In [1]: import numpy as np

In [2]: import numpy.linalg as la

In [3]: np.set_printoptions(suppress=True, linewidth=100)

In [4]: A = np.loadtxt("m.csv", delimiter=",")

In [5]: A
Out[5]: 
array([[  0.21,   0.29,  -0.83,   1.67,   0.73],
       [ -1.48,  11.37, -12.89,  -5.28,  -7.96],
       [  0.79,  -0.72,   1.11,   0.74,   1.21],
       [ -0.07,   1.74,  -3.49,   2.04,   0.02]])

In [6]: f = np.array([-8, 7])

In [7]: print(np.round(np.cross(A[1, :3], A[2, :3]), 2))
[ 3.34 -8.54 -7.92]

In [8]: np.round(np.correlate(A[1], A[2], "full"), 2)
Out[8]: array([ -1.79,  12.66,  -8.83,  -2.24, -37.2 ,   6.51, -15.22,   1.56,  -6.29])

In [9]: th = np.radians(120)

In [10]: Rm = np.eye(5)

In [11]: Rm[0, 0] = Rm[1, 1] = np.cos(th)

In [12]: Rm[0, 1], Rm[1, 0] = -np.sin(th), np.sin(th)

In [13]: Rm.round(2)
Out[13]: 
array([[-0.5 , -0.87,  0.  ,  0.  ,  0.  ],
       [ 0.87, -0.5 ,  0.  ,  0.  ,  0.  ],
       [ 0.  ,  0.  ,  1.  ,  0.  ,  0.  ],
       [ 0.  ,  0.  ,  0.  ,  1.  ,  0.  ],
       [ 0.  ,  0.  ,  0.  ,  0.  ,  1.  ]])

In [14]: B = A @ Rm.T

In [15]: np.allclose(la.norm(A, axis=1), la.norm(B, axis=1))
Out[15]: True

In [16]: np.round(la.svd(A, compute_uv=False), 2), np.round(la.svd(B, compute_uv=False), 2)
Out[16]: (array([20.  ,  4.  ,  0.8 ,  0.16]), array([20.  ,  4.  ,  0.8 ,  0.16]))

In [17]: round(la.det(Rm), 2), round(float(np.trace(Rm)), 2)
Out[17]: (np.float64(1.0), 2.0)

In [18]: np.round(la.svd(Rm, compute_uv=False), 2)
Out[18]: array([1., 1., 1., 1., 1.])

In [19]: np.round(Rm @ Rm.T, 2) + 0
Out[19]: 
array([[1., 0., 0., 0., 0.],
       [0., 1., 0., 0., 0.],
       [0., 0., 1., 0., 0.],
       [0., 0., 0., 1., 0.],
       [0., 0., 0., 0., 1.]])

In [20]: T = np.stack([A, 5 * A, A[::-1]])

In [21]: la.matrix_rank(T.reshape(3, -1))
Out[21]: np.int64(2)

In [22]: (T @ A.T).shape
Out[22]: (3, 4, 4)

In [23]: np.round(np.einsum("bij,cij->bc", T, T), 2)
Out[23]: 
array([[  416.76,  2083.8 ,   -60.79],
       [ 2083.8 , 10418.98,  -303.94],
       [  -60.79,  -303.94,   416.76]])

In [24]: B = np.array([[4]])

In [25]: cent = np.array([[2]])

In [26]: K = np.block([[B, np.array([[0]])], [np.zeros((1, 1)), cent]])

In [27]: K
Out[27]: 
array([[4., 0.],
       [0., 2.]])

In [28]: # triangular

In [29]: vals, vecs = la.eigh(K)

In [30]: x0 = np.array([8, 2])

In [31]: np.round(la.eigvalsh(K[1:, 1:]), 2)
Out[31]: array([2.])

In [32]: np.round(vecs * np.sqrt(vals) @ vecs.T, 2)
Out[32]: 
array([[2.  , 0.  ],
       [0.  , 1.41]])

In [33]: (np.sign(vecs[:, -1].round(6)) == np.sign(vecs[0, -1].round(6))).astype(int)
Out[33]: array([1, 0])

In [34]: data = np.load("mat.npy")

In [35]: data
Out[35]: 
array([[0, 1, 0, 0],
       [1, 0, 1, 0],
       [0, 1, 0, 0],
       [0, 0, 0, 0]])

In [36]: hat = np.triu(np.array([[2, 2, -3, 2], [-2, -1, 2, 2], [3, 1, 1, -2], [3, -1, 2, 0]]), 1) + np.eye(4)

In [37]: B = hat @ data @ la.inv(hat)

In [38]: hat @ data - data @ hat
Out[38]: 
array([[ 2., -3.,  0., -2.],
       [ 0.,  0.,  3.,  0.],
       [ 0.,  0., -2., -2.],
       [ 0.,  0.,  0.,  0.]])

In [39]: np.round(np.poly(B), 2) + 0
Out[39]: array([ 1.,  0., -2.,  0.,  0.])

In [40]: round(float(la.det(B)), 2)
Out[40]: 0.0

In [41]: np.trace(B), np.trace(data)
Out[41]: (np.float64(0.0), np.int64(0))

In [42]: la.matrix_rank(B)
Out[42]: np.int64(2)

In [43]: data[1] @ data[0]
Out[43]: np.int64(0)

In [44]: print(la.norm(data, axis=1).argmax())
1

In [45]: np.round(la.norm(data, 1), 2), np.round(la.norm(data, np.inf), 2)
Out[45]: (np.float64(2.0), np.float64(2.0))

In [46]: print(np.round(data @ la.pinv(data) @ data, 2))
[[0. 1. 0. 0.]
 [1. 0. 1. 0.]
 [0. 1. 0. 0.]
 [0. 0. 0. 0.]]

In [47]: np.abs(np.diag(la.qr(data)[1])) > 1e-9
Out[47]: array([ True,  True, False, False])

In [48]: np.allclose(data[:-1].T @ la.lstsq(data[:-1].T, data[-1])[0], data[-1])
Out[48]: True
